>>> import numpy as np
>>> np.set_printoptions(suppress=True, linewidth=100)
>>> W0 = np.load("case11.npy")
>>> W0
array([[1, 0, 0, 0, 0],
       [0, 0, 0, 0, 1],
       [0, 0, 1, 0, 0],
       [0, 0, 0, 1, 0],
       [0, 1, 0, 0, 0]])
>>> round(np.linalg.eigvals(W0).sum().real, 3)
np.float64(3.0)
>>> round(float(np.linalg.det(W0[::-1])), 3)
-1.0
>>> np.round(np.linalg.eigvals(W0), 3)
array([ 1., -1.,  1.,  1.,  1.])
>>> round(float(np.linalg.det(W0.T)), 3)
-1.0
>>> Q = W0.astype(float).copy()
>>> for j in range(5):
...     Q[:, j] -= Q[:, :j] @ (Q[:, :j].T @ Q[:, j])
...     Q[:, j] /= np.linalg.norm(Q[:, j])
... 
>>> Q.T @ Q
array([[1., 0., 0., 0., 0.],
       [0., 1., 0., 0., 0.],
       [0., 0., 1., 0., 0.],
       [0., 0., 0., 1., 0.],
       [0., 0., 0., 0., 1.]])
>>> (np.linalg.matrix_power((W0 != 0) + (W0.T != 0) + np.eye(5), 5) > 0).astype(int)
array([[1, 0, 0, 0, 0],
       [0, 1, 0, 0, 1],
       [0, 0, 1, 0, 0],
       [0, 0, 0, 1, 0],
       [0, 1, 0, 0, 1]])
>>> round(float(np.linalg.det(W0)), 3)
-1.0
>>> np.round(np.sort(np.linalg.eigvals(W0).real), 3)
array([-1.,  1.,  1.,  1.,  1.])
>>> P = np.triu(np.array([[3, 4, 3, 1, 4],
...     [1, 4, 3, 2, 5],
...     [2, 5, 2, 4, 3],
...     [4, 3, 2, 3, 0],
...     [0, 1, 1, 3, 1]]), 1) + np.eye(5)
>>> B = P @ W0 @ np.linalg.inv(P)
>>> B
array([[  1.,   0.,   0.,   0.,   0.],
       [  0.,   5., -12.,  40.,  12.],
       [  0.,   3.,  -8.,  30.,   9.],
       [  0.,   0.,   0.,   1.,   0.],
       [  0.,   1.,  -3.,  10.,   4.]])
>>> np.linalg.matrix_rank(B)
np.int64(5)
>>> vals, V = np.linalg.eig(W0)
>>> np.round(np.sort(np.linalg.eigvals(W0 @ W0)), 3)
array([1., 1., 1., 1., 1.])
>>> np.round(np.sort(np.linalg.eigvals(W0.T)), 3)
array([-1.,  1.,  1.,  1.,  1.])
>>> np.prod(vals)
np.float64(-1.0)
